>>> import numpy as np
>>> np.set_printoptions(suppress=True, linewidth=120)
>>> A = np.load("data.npy")
>>> A
array([[ 1, -1, -1,  1, -2],
       [ 0,  0,  0,  0,  0],
       [ 0,  0,  1,  1, -1],
       [ 0,  0,  0,  2, -2],
       [ 0,  0,  0,  0, -1]])
>>> # triangular: eigenvalues sit on the diagonal
>>> rng = np.random.default_rng(198300)
>>> lab = rng.permutation(5)
>>> lab
array([3, 0, 1, 4, 2])
>>> A2 = A[lab][:, lab]
>>> A2
array([[ 2,  0,  0, -2,  0],
       [ 1,  1, -1, -2, -1],
       [ 0,  0,  0,  0,  0],
       [ 0,  0,  0, -1,  0],
       [ 1,  0,  0, -1,  1]])
>>> np.allclose(A2, A)
False
>>> np.round(np.sort(np.abs(np.linalg.eigvals(A2))), 2)
array([0., 1., 1., 1., 2.])
>>> np.trace(A2)
np.int64(3)
>>> print([round(float(x), 2) for x in np.linalg.svd(A, compute_uv=False)[:3]])
[4.01, 1.77, 0.7]
>>> round(np.linalg.norm(A, 2) / np.linalg.norm(A), 2)
np.float64(0.9)
>>> np.argsort(-np.linalg.norm(A, axis=0).round(6), kind="stable")[:3]
array([4, 3, 2])
>>> np.linalg.cond(A) > 100
np.True_
>>> np.linalg.matrix_rank(A - A[0, 0] * np.eye(5))
np.int64(4)
>>> E = np.loadtxt("x.csv", delimiter=",")
>>> E
array([[ 0.,  0.,  0.,  0.,  0.,  0.,  0.,  0.,  0., -5.,  0.],
       [-1.,  0.,  0.,  0.,  0.,  0.,  0.,  0.,  0.,  0.,  0.],
       [ 0.,  0.,  0.,  0.,  0.,  0.,  0.,  0.,  2.,  0.,  0.],
       [ 0.,  0.,  0.,  0.,  0.,  3.,  0.,  0.,  0.,  0.,  0.],
       [ 0.,  0., -2.,  0.,  0.,  0.,  0.,  0.,  0.,  0.,  0.],
       [ 0.,  0.,  0.,  0.,  0.,  0.,  0.,  2.,  0.,  0.,  0.],
       [ 0.,  2.,  0.,  0.,  0.,  0.,  0.,  0.,  0.,  0.,  0.],
       [ 0.,  0.,  0.,  2.,  0.,  0.,  0.,  0.,  0.,  0.,  0.],
       [ 0.,  0.,  0.,  0., -4.,  0.,  0.,  0.,  0.,  0.,  0.],
       [ 0.,  0.,  0.,  0.,  0.,  0.,  4.,  0.,  0.,  0.,  0.],
       [ 0.,  0.,  0.,  0.,  0.,  0.,  0.,  0.,  0.,  0.,  2.]])
>>> # 4 blocks once reordered
>>> A2 = E / np.linalg.norm(E, axis=1, keepdims=True)
>>> cov = A2 @ A2.T
>>> print((cov - 2 * np.eye(11)).round(6).argmax(axis=1))
[1 0 0 0 0 0 0 0 0 0 0]
>>> np.argwhere(np.triu(np.abs(cov) > 0.95, 1))
array([], shape=(0, 2), dtype=int64)
>>> print(cov[6])
[0. 0. 0. 0. 0. 0. 1. 0. 0. 0. 0.]
>>> print((np.abs(cov) > 0.9).astype(int))
[[1 0 0 0 0 0 0 0 0 0 0]
 [0 1 0 0 0 0 0 0 0 0 0]
 [0 0 1 0 0 0 0 0 0 0 0]
 [0 0 0 1 0 0 0 0 0 0 0]
 [0 0 0 0 1 0 0 0 0 0 0]
 [0 0 0 0 0 1 0 0 0 0 0]
 [0 0 0 0 0 0 1 0 0 0 0]
 [0 0 0 0 0 0 0 1 0 0 0]
 [0 0 0 0 0 0 0 0 1 0 0]
 [0 0 0 0 0 0 0 0 0 1 0]
 [0 0 0 0 0 0 0 0 0 0 1]]
